$ ipython --no-banner

In [1]: import numpy as np

In [2]: import numpy.linalg as la

In [3]: np.set_printoptions(suppress=True, linewidth=140)

In [4]: def rnd(a):
   ...:     return np.round(a, 2) + 0
   ...: 

In [5]: X = np.array([[-0.2, -0.3, -0.69],
   ...:     [-0.7, 0.0, 0.02],
   ...:     [0.1, 0.4, 0.75],
   ...:     [-1.6, 0.8, 1.63],
   ...:     [0.5, 1.3, 2.66],
   ...:     [-0.8, -0.7, -1.39],
   ...:     [0.2, -0.8, -1.52],
   ...:     [0.3, 1.1, 2.2],
   ...:     [-2.1, -0.2, -0.42],
   ...:     [-1.5, -0.4, -0.75]])

In [6]: z = X[:, 2] > np.median(X[:, 2])

In [7]: u = X[z].mean(axis=0) - X[~z].mean(axis=0)

In [8]: print(z.astype(int))
[0 1 1 1 1 0 0 1 0 0]

In [9]: np.argsort(-np.abs(u).round(6), kind="stable")
Out[9]: array([2, 1, 0])

In [10]: U, sigma, Vt = la.svd(X, full_matrices=False)

In [11]: print(rnd(U.T @ X @ Vt.T))
[[5.12 0.   0.  ]
 [0.   3.21 0.  ]
 [0.   0.   0.07]]

In [12]: rnd(np.sqrt((sigma ** 2).sum())), rnd(la.norm(X))
Out[12]: (np.float64(6.04), np.float64(6.04))

In [13]: print(rnd(sigma / sigma[0]))
[1.   0.63 0.01]

In [14]: print(rnd(np.cumsum(sigma ** 2) / np.sum(sigma ** 2)))
[0.72 1.   1.  ]

In [15]: U.shape, sigma.shape, Vt.shape
Out[15]: ((10, 3), (3,), (3, 3))

In [16]: np.abs(U[:, 0]).round(6).argmax()
Out[16]: np.int64(4)

In [17]: q, R = la.qr(X)

In [18]: rnd(q @ R)
Out[18]: 
array([[-0.2 , -0.3 , -0.69],
       [-0.7 ,  0.  ,  0.02],
       [ 0.1 ,  0.4 ,  0.75],
       [-1.6 ,  0.8 ,  1.63],
       [ 0.5 ,  1.3 ,  2.66],
       [-0.8 , -0.7 , -1.39],
       [ 0.2 , -0.8 , -1.52],
       [ 0.3 ,  1.1 ,  2.2 ],
       [-2.1 , -0.2 , -0.42],
       [-1.5 , -0.4 , -0.75]])

In [19]: print(np.trace(q @ q.T))
3.0

In [20]: M = np.load("m.npy")

In [21]: M
Out[21]: 
array([[-2, -3, -2],
       [-3,  1,  3],
       [-2,  0,  2]])

In [22]: U, sigma, Vt = la.svd(M)

In [23]: rnd(sigma)
Out[23]: array([5.23, 4.07, 0.38])

In [24]: other = U[:, :2] @ np.diag(sigma[:2]) @ Vt[:2]

In [25]: rnd(np.abs(M - other).max())
Out[25]: np.float64(0.21)

In [26]: rnd(la.norm(M - other) / la.norm(M))
Out[26]: np.float64(0.06)

In [27]: rnd(la.norm(M - other, 2)), rnd(sigma[2])
Out[27]: (np.float64(0.38), np.float64(0.38))

In [28]: rnd(np.abs(la.eigvals(M)).max())
Out[28]: np.float64(4.43)

In [29]: rnd(la.det(M))
Out[29]: np.float64(-8.0)

In [30]: (M + M.T) / 2
Out[30]: 
array([[-2. , -3. , -2. ],
       [-3. ,  1. ,  1.5],
       [-2. ,  1.5,  2. ]])

In [31]: rnd(np.sort(np.abs(la.eigvals(M))))
Out[31]: array([0.46, 3.89, 4.43])

In [32]: np.trace(M)
Out[32]: np.int64(1)

In [33]: np.allclose(M @ M.T, M.T @ M)
Out[33]: False

In [34]: vals, V = la.eig(M)

In [35]: rnd(np.prod(vals))
Out[35]: np.float64(-8.0)

In [36]: rnd(M @ V[:, 0] - vals[0] * V[:, 0])
Out[36]: array([0., 0., 0.])

In [37]: other = la.inv(M)

In [38]: rnd(other)
Out[38]: 
array([[-0.25, -0.75,  0.87],
       [ 0.  ,  1.  , -1.5 ],
       [-0.25, -0.75,  1.37]])

In [39]: print((np.abs(other) > 1e-9).astype(int))
[[1 1 1]
 [0 1 1]
 [1 1 1]]

In [40]: print(rnd(la.det(M) * la.det(other)))
1.0

In [41]: print([round(float(x), 2) for x in la.svd(M, compute_uv=False)[:3]])
[5.23, 4.07, 0.38]

In [42]: print(round(np.log10(la.cond(M))))
1

In [43]: print(la.matrix_rank(M, rtol=0.1))
2

In [44]: la.cond(M) > 100
Out[44]: np.False_

In [45]: rnd(la.norm(M, 2) / la.norm(M))
Out[45]: np.float64(0.79)

In [46]: u = np.array([-5, 1, 1])

In [47]: rng = np.random.default_rng(3)

In [48]: m1 = np.outer(rng.normal(size=11), u) + 0.05 * rng.normal(size=(11, 3))

In [49]: print(rnd(m1))
[[-10.22   2.03   2.01]
 [ 12.73  -2.58  -2.53]
 [ -2.1    0.47   0.41]
 [  2.84  -0.49  -0.54]
 [  2.24  -0.46  -0.43]
 [  1.17  -0.23  -0.23]
 [ 10.15  -2.06  -2.03]
 [  1.2   -0.2   -0.23]
 [  4.36  -1.01  -0.81]
 [-16.66   3.24   3.34]
 [ -1.09   0.2    0.17]]

In [50]: Xs = (m1 - m1.mean(axis=0)) / m1.std(axis=0)

In [51]: print(np.argwhere(np.abs(Xs) > 2))
[[9 0]
 [9 1]
 [9 2]]

In [52]: rnd(Xs.std(axis=0))
Out[52]: array([1., 1., 1.])

In [53]: b = la.lstsq(np.delete(Xs, 1, axis=1), Xs[:, 1])[0]

In [54]: np.abs(b).argmax()
Out[54]: np.int64(0)

In [55]: print(rnd(b))
[-1.73 -0.73]

In [56]: vec = np.array([8, 3, 3])

In [57]: target = m1 @ vec

In [58]: b, lr = np.zeros(3), 1 / la.norm(m1, 2) ** 2

In [59]: for i in range(6):
    ...:     b -= lr * m1.T @ (m1 @ b - target)
    ...:     if i % 2 == 0: print(i, round(la.norm(m1 @ b - target), 2))
    ...: 
0 0.79
2 0.79
4 0.79

In [60]: rnd(b)
Out[60]: array([ 6.31, -1.26, -1.25])

In [61]: Xs = m1 - m1.mean(axis=1)
---------------------------------------------------------------------------
ValueError                                Traceback (most recent call last)
Cell In[61], line 1
----> 1 Xs = m1 - m1.mean(axis=1)

ValueError: operands could not be broadcast together with shapes (11,3) (11,) 

In [62]: Xs = m1 - m1.mean(axis=0)

In [63]: U, sigma, Vt = la.svd(Xs, full_matrices=False)

In [64]: np.abs(U[:, 0]).argmax()
Out[64]: np.int64(9)
